In [1]: import numpy as np

In [2]: from numpy import linalg as LA

In [3]: np.set_printoptions(precision=2, suppress=True, linewidth=200)

In [4]: tidy = lambda a: np.round(a, 2) + 0

In [5]: feats = np.array([[5, -7], [10, -2]])

In [6]: print(np.abs(feats).max())
10

In [7]: W = np.array([[1, 1, 2, -3, 2, -3], [-3, -2, 2, 1, 0, 3]])

In [8]: c = np.array([-3, 1, 1, -2, -3, 2])

In [9]: act = np.maximum(feats @ W + c, 0)

In [10]: print((act > 0).mean(axis=0))
[1.  1.  0.5 0.  1.  0. ]

In [11]: print(act)
[[23 20  0  0  7  0]
 [13 15 17  0 17  0]]

In [12]: W2 = np.array([[-1, 2, 1], [0, 2, 0], [1, 2, 2], [2, 0, 2], [1, 2, -1], [1, 0, -2]])

In [13]: print(W @ W2)
[[-6 12  3]
 [10 -6 -3]]

In [14]: arr = np.load("block13.npy")

In [15]: print(arr)
[[-1  0  0]
 [ 0 -1  0]
 [ 0  0  0]]

In [16]: # splits into 3 blocks

In [17]: print(np.allclose(arr[:-1].T @ LA.lstsq(arr[:-1].T, arr[-1])[0], arr[-1]))
True

In [18]: print(np.abs(np.diag(LA.qr(arr)[1])) > 1e-9)
[ True  True False]

In [19]: print(arr @ arr.T)
[[1 0 0]
 [0 1 0]
 [0 0 0]]

In [20]: print(tidy(LA.norm(arr, axis=0)))
[1. 1. 0.]

In [21]: print(arr.T @ arr)
[[1 0 0]
 [0 1 0]
 [0 0 0]]

In [22]: print(LA.matrix_rank(arr - arr[0, 0] * np.eye(3)))
1

In [23]: print(LA.matrix_power(arr - np.diag(np.diag(arr)), 3))
[[0 0 0]
 [0 0 0]
 [0 0 0]]

In [24]: print(LA.cond(arr) > 100)
True

In [25]: print(LA.matrix_rank(arr, rtol=0.1))
2

In [26]: print([round(float(LA.det(arr[:i, :i])), 2) + 0 for i in range(1, 4)])
[-1.0, 1.0, 0.0]

In [27]: print(tidy(LA.eigvalsh(arr).min()))
-1.0

In [28]: print(np.all(LA.eigvalsh(arr) > 0))
False

In [29]: F = np.loadtxt("w.csv", delimiter=",")

In [30]: print(tidy(F))
[[ 0.41 -0.09 -0.45  0.18]
 [-0.09  0.75 -0.19 -0.38]
 [-0.45 -0.19  0.6  -0.07]
 [ 0.18 -0.38 -0.07  0.24]]

In [31]: # equal to its transpose

In [32]: th = np.radians(120)

In [33]: R = np.eye(4)

In [34]: R[2, 2] = R[3, 3] = np.cos(th)

In [35]: R[2, 3], R[3, 2] = -np.sin(th), np.sin(th)

In [36]: print(tidy(R))
[[ 1.    0.    0.    0.  ]
 [ 0.    1.    0.    0.  ]
 [ 0.    0.   -0.5  -0.87]
 [ 0.    0.    0.87 -0.5 ]]

In [37]: Y = F @ R.T

In [38]: print(tidy(np.abs(Y - F).max(axis=0)))
[0.   0.   0.84 0.66]

In [39]: print(np.allclose(LA.norm(F, axis=1), LA.norm(Y, axis=1)))
True

In [40]: print(tidy(Y))
[[ 0.41 -0.09  0.06 -0.48]
 [-0.09  0.75  0.42  0.03]
 [-0.45 -0.19 -0.24  0.55]
 [ 0.18 -0.38 -0.18 -0.18]]
